>>> import numpy as np
>>> np.set_printoptions(suppress=True, linewidth=200)
>>> mat = np.load("test2.npy")
>>> mat
array([[ 5,  6,  7,  8],
       [ 9, 10, 11, 12],
       [13, 14, 15, 16]])
>>> A2 = mat / np.sqrt((mat ** 2).mean(axis=1, keepdims=True))
>>> np.linalg.matrix_rank(A2) == np.linalg.matrix_rank(mat)
np.True_
>>> np.round(np.linalg.norm(A2, axis=1), 2)
array([2., 2., 2.])
>>> A2[1].round(2)
array([0.85, 0.95, 1.04, 1.14])
>>> gram = mat.T @ mat
>>> np.diag(gram)
array([275, 332, 395, 464])
>>> print(np.linalg.matrix_rank(gram))
2
>>> np.round(np.linalg.svd(mat, compute_uv=False) ** 2, 2) + 0
array([1464.69,    1.31,    0.  ])
>>> print(gram)
[[275 302 329 356]
 [302 332 362 392]
 [329 362 395 428]
 [356 392 428 464]]
>>> print((mat @ mat.T).shape)
(3, 3)
>>> np.trace(gram), (mat ** 2).sum()
(np.int64(1466), np.int64(1466))
>>> rng = np.random.default_rng(578606)
>>> z = rng.integers(0, 3, 5)
>>> W0 = np.triu((z[:, None] == z) & (rng.random((5, 5)) < 0.8), 1).astype(int)
>>> W0 += W0.T
>>> W0
array([[0, 0, 1, 0, 1],
       [0, 0, 0, 1, 0],
       [1, 0, 0, 0, 1],
       [0, 1, 0, 0, 0],
       [1, 0, 1, 0, 0]])
>>> A2 = W0 / np.sqrt((W0 ** 2).mean(axis=1, keepdims=True))
>>> W0 - W0.mean(axis=1, keepdims=True)
array([[-0.4, -0.4,  0.6, -0.4,  0.6],
       [-0.2, -0.2, -0.2,  0.8, -0.2],
       [ 0.6, -0.4, -0.4, -0.4,  0.6],
       [-0.2,  0.8, -0.2, -0.2, -0.2],
       [ 0.6, -0.4,  0.6, -0.4, -0.4]])
>>> np.linalg.matrix_rank(W0 - W0.mean(axis=1, keepdims=True))
np.int64(4)
>>> W0.sum(axis=0)
array([2, 1, 2, 1, 2])
>>> W0.mean(axis=0)
array([0.4, 0.2, 0.4, 0.2, 0.4])
>>> np.count_nonzero(W0)
np.int64(8)
>>> W0.sum(axis=1)
array([2, 1, 2, 1, 2])
>>> np.all(np.linalg.eigvalsh(W0) > 0)
np.False_
>>> round(float(np.linalg.eigvalsh(W0).min()), 2)
-1.0
>>> A = np.load("a.npy")
>>> print(A)
[[ 9  0  0  0]
 [ 0 -5  0  0]
 [ 0  0 -5  0]
 [ 0  0  0 -9]]
>>> np.round(np.linalg.eigvalsh(A).min(), 2)
np.float64(-9.0)
>>> print(np.all(np.linalg.eigvalsh(A) > 0))
False
>>> A2 = np.array([[2, -3, -3], [3, 3, -3]])
>>> C = np.kron(A2, A)
>>> np.linalg.matrix_rank(C)
np.int64(8)
>>> round(float(np.linalg.norm(C, 2)), 2), round(np.linalg.norm(A2, 2) * np.linalg.norm(A, 2), 2)
(50.11, np.float64(50.11))
>>> M = np.array([[0.2, -0.1, -1.6],
...     [-0.2, 0.1, 1.5],
...     [-0.4, 1.0, 1.5],
...     [0.6, 0.3, -1.1],
...     [-1.3, 1.8, 1.8],
...     [2.7, -0.5, 0.4],
...     [-0.6, 1.1, -0.3],
...     [-1.3, 0.2, 2.0],
...     [-0.3, -1.3, -0.3],
...     [-0.7, -0.5, 0.2],
...     [0.5, -1.8, 0.5],
...     [2.6, -0.7, -1.0],
...     [-0.7, -1.7, -0.2],
...     [0.4, -1.9, -1.2],
...     [0.8, 0.9, -1.0],
...     [-0.1, 1.8, 0.5],
...     [0.3, 0.5, -0.1],
...     [-0.9, -0.7, 0.4],
...     [-1.2, 1.5, -1.3],
...     [-1.8, 1.1, -0.3],
...     [-0.5, -0.6, 1.6],
...     [-0.2, 0.3, 0.2],
...     [0.2, -0.1, -1.8],
...     [-0.9, 0.9, -0.4],
...     [-0.4, -0.4, 1.8]])
>>> M[8] *= 10
>>> M
array([[  0.2,  -0.1,  -1.6],
       [ -0.2,   0.1,   1.5],
       [ -0.4,   1. ,   1.5],
       [  0.6,   0.3,  -1.1],
       [ -1.3,   1.8,   1.8],
       [  2.7,  -0.5,   0.4],
       [ -0.6,   1.1,  -0.3],
       [ -1.3,   0.2,   2. ],
       [ -3. , -13. ,  -3. ],
       [ -0.7,  -0.5,   0.2],
       [  0.5,  -1.8,   0.5],
       [  2.6,  -0.7,  -1. ],
       [ -0.7,  -1.7,  -0.2],
       [  0.4,  -1.9,  -1.2],
       [  0.8,   0.9,  -1. ],
       [ -0.1,   1.8,   0.5],
       [  0.3,   0.5,  -0.1],
       [ -0.9,  -0.7,   0.4],
       [ -1.2,   1.5,  -1.3],
       [ -1.8,   1.1,  -0.3],
       [ -0.5,  -0.6,   1.6],
       [ -0.2,   0.3,   0.2],
       [  0.2,  -0.1,  -1.8],
       [ -0.9,   0.9,  -0.4],
       [ -0.4,  -0.4,   1.8]])
>>> x0 = np.array([-2, -2, 0])
>>> np.round(M @ np.ones(3), 2)
array([ -1.5,   1.4,   2.1,  -0.2,   2.3,   2.6,   0.2,   0.9, -19. ,  -1. ,  -0.8,   0.9,  -2.6,  -2.7,   0.7,   2.2,   0.7,  -1.2,  -1. ,  -1. ,   0.5,   0.3,  -1.7,  -0.4,   1. ])
>>> print((M @ x0).argmax())
8
>>> np.round(np.einsum("ij,j->i", M, x0), 2)
array([-0.2,  0.2, -1.2, -1.8, -1. , -4.4, -1. ,  2.2, 32. ,  2.4,  2.6, -3.8,  4.8,  3. , -3.4, -3.4, -1.6,  3.2, -0.6,  1.4,  2.2, -0.2, -0.2,  0. ,  1.6])
>>> np.linalg.norm(M @ x0) <= np.linalg.norm(M, 2) * np.linalg.norm(x0) + 1e-9
np.True_
